$ ipython --no-banner

In [1]: import numpy as np

In [2]: np.set_printoptions(precision=3, suppress=True, linewidth=120)

In [3]: f = np.array([0, 3, -2, -3, -2, 2]) + 0.5

In [4]: arr = np.eye(6) - 2 * np.outer(f, f) / (f @ f)

In [5]: arr
Out[5]: 
array([[ 0.983, -0.119,  0.051,  0.085,  0.051, -0.085],
       [-0.119,  0.169,  0.356,  0.593,  0.356, -0.593],
       [ 0.051,  0.356,  0.847, -0.254, -0.153,  0.254],
       [ 0.085,  0.593, -0.254,  0.576, -0.254,  0.424],
       [ 0.051,  0.356, -0.153, -0.254,  0.847,  0.254],
       [-0.085, -0.593,  0.254,  0.424,  0.254,  0.576]])

In [6]: ev, V = np.linalg.eigh(arr)

In [7]: x0 = np.array([3, 0, 3, -2, -2, 0])

In [8]: np.linalg.eigvalsh(arr[1:, 1:])
Out[8]: array([-0.983,  1.   ,  1.   ,  1.   ,  1.   ])

In [9]: np.round(V * np.abs(ev) @ V.T, 3) + 0
Out[9]: 
array([[1., 0., 0., 0., 0., 0.],
       [0., 1., 0., 0., 0., 0.],
       [0., 0., 1., 0., 0., 0.],
       [0., 0., 0., 1., 0., 0.],
       [0., 0., 0., 0., 1., 0.],
       [0., 0., 0., 0., 0., 1.]])

In [10]: round(np.abs(arr).sum(axis=1).max(), 3), np.round(np.abs(ev).max(), 3)
Out[10]: (np.float64(2.186), np.float64(1.0))

In [11]: np.round(x0 @ arr @ x0, 3)
Out[11]: np.float64(24.305)

In [12]: Y = np.linalg.inv(arr)

In [13]: print(np.allclose(Y, arr.T))
True

In [14]: np.linalg.inv(Y)
Out[14]: 
array([[ 0.983, -0.119,  0.051,  0.085,  0.051, -0.085],
       [-0.119,  0.169,  0.356,  0.593,  0.356, -0.593],
       [ 0.051,  0.356,  0.847, -0.254, -0.153,  0.254],
       [ 0.085,  0.593, -0.254,  0.576, -0.254,  0.424],
       [ 0.051,  0.356, -0.153, -0.254,  0.847,  0.254],
       [-0.085, -0.593,  0.254,  0.424,  0.254,  0.576]])

In [15]: (np.abs(Y) > 1e-9).astype(int)
Out[15]: 
array([[1, 1, 1, 1, 1, 1],
       [1, 1, 1, 1, 1, 1],
       [1, 1, 1, 1, 1, 1],
       [1, 1, 1, 1, 1, 1],
       [1, 1, 1, 1, 1, 1],
       [1, 1, 1, 1, 1, 1]])

In [16]: Y
Out[16]: 
array([[ 0.983, -0.119,  0.051,  0.085,  0.051, -0.085],
       [-0.119,  0.169,  0.356,  0.593,  0.356, -0.593],
       [ 0.051,  0.356,  0.847, -0.254, -0.153,  0.254],
       [ 0.085,  0.593, -0.254,  0.576, -0.254,  0.424],
       [ 0.051,  0.356, -0.153, -0.254,  0.847,  0.254],
       [-0.085, -0.593,  0.254,  0.424,  0.254,  0.576]])

In [17]: print(np.linalg.det(arr) * Y)
[[-0.983  0.119 -0.051 -0.085 -0.051  0.085]
 [ 0.119 -0.169 -0.356 -0.593 -0.356  0.593]
 [-0.051 -0.356 -0.847  0.254  0.153 -0.254]
 [-0.085 -0.593  0.254 -0.576  0.254 -0.424]
 [-0.051 -0.356  0.153  0.254 -0.847 -0.254]
 [ 0.085  0.593 -0.254 -0.424 -0.254 -0.576]]

In [18]: f = np.array([-1, 3, -1, -1, 3, 2])

In [19]: Y = arr + np.outer(f, np.eye(6)[1])

In [20]: np.round(np.linalg.det(Y) / np.linalg.det(arr), 3), round(1 + np.linalg.solve(arr, f)[1], 3)
Out[20]: (np.float64(0.559), np.float64(0.559))

In [21]: print(np.linalg.matrix_rank(np.linalg.inv(Y) - np.linalg.inv(arr), tol=1e-8))
1

In [22]: Y
Out[22]: 
array([[ 0.983, -1.119,  0.051,  0.085,  0.051, -0.085],
       [-0.119,  3.169,  0.356,  0.593,  0.356, -0.593],
       [ 0.051, -0.644,  0.847, -0.254, -0.153,  0.254],
       [ 0.085, -0.407, -0.254,  0.576, -0.254,  0.424],
       [ 0.051,  3.356, -0.153, -0.254,  0.847,  0.254],
       [-0.085,  1.407,  0.254,  0.424,  0.254,  0.576]])
